% python3 -q
>>> import numpy as np
>>> np.set_printoptions(precision=3, suppress=True, linewidth=160, floatmode="fixed")
>>> m1 = np.array([[-7, -6, -8], [0, 3, 3], [0, 0, -3]])
>>> m1
array([[-7, -6, -8],
       [ 0,  3,  3],
       [ 0,  0, -3]])
>>> m1.shape
(3, 3)
>>> m1.mean(axis=0)
array([-2.333, -1.000, -2.667])
>>> [int(np.linalg.matrix_rank(np.linalg.matrix_power(m1, p))) for p in range(1, 4)]
[3, 3, 3]
>>> np.sort(np.linalg.eigvals(m1))
array([-7.000, -3.000,  3.000])
>>> rng = np.random.default_rng(10)
>>> labels = rng.permutation(3)
>>> Y = m1[:, labels] * rng.choice([-1, 1], 3)
>>> Y
array([[ 8,  6, -7],
       [-3, -3,  0],
       [ 3,  0,  0]])
>>> U, _, Vt = np.linalg.svd(m1.T @ Y)
>>> np.round(np.linalg.lstsq(m1, Y)[0], 3) + 0
array([[ 0.000,  0.000,  1.000],
       [ 0.000, -1.000,  0.000],
       [-1.000,  0.000,  0.000]])
>>> labels
array([2, 1, 0])
>>> th = np.radians(120)
>>> Rm = np.eye(3)
>>> Rm[1, 1] = Rm[0, 0] = np.cos(th)
>>> Rm[1, 0], Rm[0, 1] = -np.sin(th), np.sin(th)
>>> Rm
array([[-0.500,  0.866,  0.000],
       [-0.866, -0.500,  0.000],
       [ 0.000,  0.000,  1.000]])
>>> Y = m1 @ Rm.T
>>> np.abs(Y - m1).max(axis=0)
array([ 5.304, 15.062,  0.000])
>>> np.linalg.svd(m1, compute_uv=False), np.linalg.svd(Y, compute_uv=False)
(array([12.864,  2.678,  1.829]), array([12.864,  2.678,  1.829]))
>>> Y
array([[-1.696,  9.062, -8.000],
       [ 2.598, -1.500,  3.000],
       [ 0.000,  0.000, -3.000]])
>>> A = np.array([[8, 0, 4, 6], [0, 0, -6, 1], [0, 0, 5, 2], [0, 0, 0, -9]])
>>> A
array([[ 8,  0,  4,  6],
       [ 0,  0, -6,  1],
       [ 0,  0,  5,  2],
       [ 0,  0,  0, -9]])
>>> # rows and columns are dependent
>>> U, sigma, Vt = np.linalg.svd(A)
>>> sigma.round(3) + 0
array([12.931,  8.060,  5.551,  0.000])
>>> Y = U[:, :3] @ np.diag(sigma[:3]) @ Vt[:3]
>>> np.linalg.matrix_rank(Y)
np.int64(3)
>>> Y.round(3) + 0
array([[ 8.000,  0.000,  4.000,  6.000],
       [ 0.000,  0.000, -6.000,  1.000],
       [ 0.000,  0.000,  5.000,  2.000],
       [ 0.000,  0.000,  0.000, -9.000]])
>>> U, sigma, Vt = np.linalg.svd(A)
>>> evecs = Vt[:(sigma > 1e-8).sum()]
>>> x = A[1] + -2 * A[0] + rng.integers(2) * np.eye(4)[0]
>>> x
array([-15.000,   0.000, -14.000, -11.000])
>>> np.round(np.diag(evecs.T @ evecs), 3) + 0
array([1.000, 0.000, 1.000, 1.000])
>>> np.round(evecs.T @ evecs, 3) + 0
array([[1.000, 0.000, 0.000, 0.000],
       [0.000, 0.000, 0.000, 0.000],
       [0.000, 0.000, 1.000, 0.000],
       [0.000, 0.000, 0.000, 1.000]])
>>> W0 = np.load("mat.npy")
>>> W0
array([[0.091, 0.273, 0.455, 0.182],
       [0.188, 0.250, 0.250, 0.312],
       [0.077, 0.385, 0.385, 0.154],
       [0.222, 0.333, 0.111, 0.333]])
>>> # a transition matrix
>>> Y = np.linalg.invert(W0)
Traceback (most recent call last):
  File "<python-input-41>", line 1, in <module>
    Y = np.linalg.invert(W0)
        ^^^^^^^^^^^^^^^^
AttributeError: module 'numpy.linalg' has no attribute 'invert'
>>> Y = np.linalg.inv(W0)
>>> np.linalg.inv(Y)
array([[0.091, 0.273, 0.455, 0.182],
       [0.187, 0.250, 0.250, 0.312],
       [0.077, 0.385, 0.385, 0.154],
       [0.222, 0.333, 0.111, 0.333]])
>>> round(float(np.linalg.slogdet(W0)[0]), 3)
-1.0
>>> np.round(np.linalg.det(W0) * Y, 3) + 0
array([[-0.018,  0.020,  0.013, -0.015],
       [ 0.001,  0.000, -0.001,  0.000],
       [-0.002,  0.002,  0.001, -0.001],
       [ 0.012, -0.014, -0.008,  0.010]])
>>> np.round(W0 @ Y, 3) + 0
array([[1.000, 0.000, 0.000, 0.000],
       [0.000, 1.000, 0.000, 0.000],
       [0.000, 0.000, 1.000, 0.000],
       [0.000, 0.000, 0.000, 1.000]])
>>> r0 = np.array([2, 0, 1, -1])
>>> Y = W0 + np.outer(r0, np.eye(4)[2])
>>> np.linalg.matrix_rank(np.linalg.inv(Y) - np.linalg.inv(W0), tol=1e-8)
np.int64(1)
>>> np.round(np.linalg.det(Y) / np.linalg.det(W0), 3), round(float(1 + np.linalg.solve(W0, r0)[2]), 3)
(np.float64(12.0), 12.0)
>>> mat = np.loadtxt("x.csv", delimiter=",")
>>> mat
array([[0.000, 0.000, 0.000, 1.000],
       [0.000, 0.000, 0.000, 0.000],
       [0.000, 0.000, 0.000, 0.000],
       [1.000, 0.000, 0.000, 0.000]])
>>> # row 2 repeats row 1
>>> (mat != 0).astype(int)
array([[0, 0, 0, 1],
       [0, 0, 0, 0],
       [0, 0, 0, 0],
       [1, 0, 0, 0]])
>>> np.flatnonzero(np.linalg.matrix_power((mat != 0) + (mat.T != 0) + np.eye(4), 4)[0])
array([0, 3])
>>> mat @ mat
array([[1.000, 0.000, 0.000, 0.000],
       [0.000, 0.000, 0.000, 0.000],
       [0.000, 0.000, 0.000, 0.000],
       [0.000, 0.000, 0.000, 1.000]])
>>> (mat - mat.T) / 2
array([[0.000, 0.000, 0.000, 0.000],
       [0.000, 0.000, 0.000, 0.000],
       [0.000, 0.000, 0.000, 0.000],
       [0.000, 0.000, 0.000, 0.000]])
>>> (mat + mat.T) / 2
array([[0.000, 0.000, 0.000, 1.000],
       [0.000, 0.000, 0.000, 0.000],
       [0.000, 0.000, 0.000, 0.000],
       [1.000, 0.000, 0.000, 0.000]])
>>> np.sort(np.abs(np.linalg.eigvals(mat)))
array([0.000, 0.000, 1.000, 1.000])
>>> np.allclose(mat, mat.T)
True
>>> np.allclose(mat @ mat.T, mat.T @ mat)
True
